% python3 -q
>>> import numpy as np
>>> import numpy.linalg as la
>>> np.set_printoptions(precision=3, suppress=True, linewidth=160, sign=" ")
>>> def rd(a):
...     return np.round(a, 3) + 0
... 
>>> t = np.deg2rad(16)
>>> arr = np.eye(9)
>>> arr[np.ix_([3, 4], [3, 4])] = [[np.cos(t), -np.sin(t)], [np.sin(t), np.cos(t)]]
>>> rd(arr)
array([[ 1.   ,  0.   ,  0.   ,  0.   ,  0.   ,  0.   ,  0.   ,  0.   ,  0.   ],
       [ 0.   ,  1.   ,  0.   ,  0.   ,  0.   ,  0.   ,  0.   ,  0.   ,  0.   ],
       [ 0.   ,  0.   ,  1.   ,  0.   ,  0.   ,  0.   ,  0.   ,  0.   ,  0.   ],
       [ 0.   ,  0.   ,  0.   ,  0.961, -0.276,  0.   ,  0.   ,  0.   ,  0.   ],
       [ 0.   ,  0.   ,  0.   ,  0.276,  0.961,  0.   ,  0.   ,  0.   ,  0.   ],
       [ 0.   ,  0.   ,  0.   ,  0.   ,  0.   ,  1.   ,  0.   ,  0.   ,  0.   ],
       [ 0.   ,  0.   ,  0.   ,  0.   ,  0.   ,  0.   ,  1.   ,  0.   ,  0.   ],
       [ 0.   ,  0.   ,  0.   ,  0.   ,  0.   ,  0.   ,  0.   ,  1.   ,  0.   ],
       [ 0.   ,  0.   ,  0.   ,  0.   ,  0.   ,  0.   ,  0.   ,  0.   ,  1.   ]])
>>> # 8 groups of indices that never mix
>>> Q, V = la.qr(arr[:, :6])[0], la.qr(arr[:, 6:])[0]
>>> sigma = la.svd(Q.T @ V, compute_uv=False)
>>> (sigma > 0.9).sum()
np.int64(0)
>>> rd(la.norm(Q @ Q.T - V @ V.T, 2))
np.float64(1.0)
>>> rng = np.random.default_rng(2087)
>>> K = np.eye(7, dtype=int)[rng.permutation(7)]
>>> K
array([[ 0,  0,  1,  0,  0,  0,  0],
       [ 0,  0,  0,  0,  0,  1,  0],
       [ 0,  0,  0,  1,  0,  0,  0],
       [ 0,  1,  0,  0,  0,  0,  0],
       [ 0,  0,  0,  0,  0,  0,  1],
       [ 0,  0,  0,  0,  1,  0,  0],
       [ 1,  0,  0,  0,  0,  0,  0]])
>>> # keeps lengths
>>> la.matrix_power(K, 100)
array([[ 0,  0,  0,  1,  0,  0,  0],
       [ 0,  0,  0,  0,  1,  0,  0],
       [ 0,  1,  0,  0,  0,  0,  0],
       [ 0,  0,  0,  0,  0,  1,  0],
       [ 1,  0,  0,  0,  0,  0,  0],
       [ 0,  0,  0,  0,  0,  0,  1],
       [ 0,  0,  1,  0,  0,  0,  0]])
>>> K @ np.ones(7)
array([ 1.,  1.,  1.,  1.,  1.,  1.,  1.])
>>> rd(np.sort(np.abs(la.eigvals(K)))[::-1])
array([ 1.,  1.,  1.,  1.,  1.,  1.,  1.])
>>> la.matrix_power(K, 2)
array([[ 0,  0,  0,  1,  0,  0,  0],
       [ 0,  0,  0,  0,  1,  0,  0],
       [ 0,  1,  0,  0,  0,  0,  0],
       [ 0,  0,  0,  0,  0,  1,  0],
       [ 1,  0,  0,  0,  0,  0,  0],
       [ 0,  0,  0,  0,  0,  0,  1],
       [ 0,  0,  1,  0,  0,  0,  0]])
>>> pr = np.eye(7)[0]
>>> for _ in range(5):
...     pr = pr @ K
...     print(pr.round(3))
... 
[ 0.  0.  1.  0.  0.  0.  0.]
[ 0.  0.  0.  1.  0.  0.  0.]
[ 0.  1.  0.  0.  0.  0.  0.]
[ 0.  0.  0.  0.  0.  1.  0.]
[ 0.  0.  0.  0.  1.  0.  0.]
